$ ipython --no-banner

In [1]: import numpy as np

In [2]: np.set_printoptions(precision=2, suppress=True, linewidth=200, sign=" ")

In [3]: M = np.load("w.npy")

In [4]: M
Out[4]: 
array([[ 13.24,  16.18,  -1.08],
       [ 12.28,  14.87,  -0.78],
       [  9.01,  10.48,   0.12],
       [  7.41,   8.4 ,   0.47],
       [  3.37,   3.42,   0.99],
       [  2.67,   2.63,   1.  ],
       [  2.65,   2.6 ,   0.99],
       [  1.68,   1.55,   0.91],
       [  1.08,   0.93,   0.79],
       [  0.75,   0.61,   0.68],
       [  0.75,   0.61,   0.68],
       [  0.4 ,   0.3 ,   0.51],
       [  0.35,   0.26,   0.48],
       [  0.2 ,   0.14,   0.35],
       [  0.19,   0.13,   0.35],
       [  0.16,   0.1 ,   0.31],
       [  0.01,   0.01,  -0.07],
       [  0.18,   0.04,  -0.19],
       [  0.22,   0.04,  -0.18],
       [  0.26,   0.03,  -0.18],
       [  0.29,   0.03,  -0.16],
       [  0.38,   0.  ,  -0.12],
       [  0.59,  -0.14,   0.07],
       [  0.77,  -0.38,   0.35],
       [  0.87,  -0.6 ,   0.59],
       [  1.04,  -1.2 ,   1.19],
       [  1.09,  -1.46,   1.45],
       [  1.18,  -2.81,   2.68],
       [  1.19,  -2.96,   2.82],
       [  1.18,  -3.46,   3.24],
       [  0.84,  -7.11,   6.24],
       [  0.82,  -7.27,   6.37],
       [  0.37, -10.04,   8.52]])

In [5]: hat = M @ np.linalg.solve(M.T @ M, M.T)

In [6]: hat @ M[:, 2]
Out[6]: 
array([-1.08, -0.78,  0.12,  0.47,  0.99,  1.  ,  0.99,  0.91,  0.79,  0.68,  0.68,  0.51,  0.48,  0.35,  0.35,  0.31, -0.07, -0.19, -0.18, -0.18, -0.16, -0.12,  0.07,  0.35,  0.59,  1.19,  1.45,
        2.68,  2.82,  3.24,  6.24,  6.37,  8.52])

In [7]: np.allclose(hat @ hat, hat)
Out[7]: True

In [8]: round(np.trace(hat), 2)
Out[8]: np.float64(3.0)

In [9]: np.round(np.linalg.eigvalsh(hat), 2) + 0
Out[9]: array([ 0.,  0.,  0.,  0.,  0.,  0.,  0.,  0.,  0.,  0.,  0.,  0.,  0.,  0.,  0.,  0.,  0.,  0.,  0.,  0.,  0.,  0.,  0.,  0.,  0.,  0.,  0.,  0.,  0.,  0.,  1.,  1.,  1.])
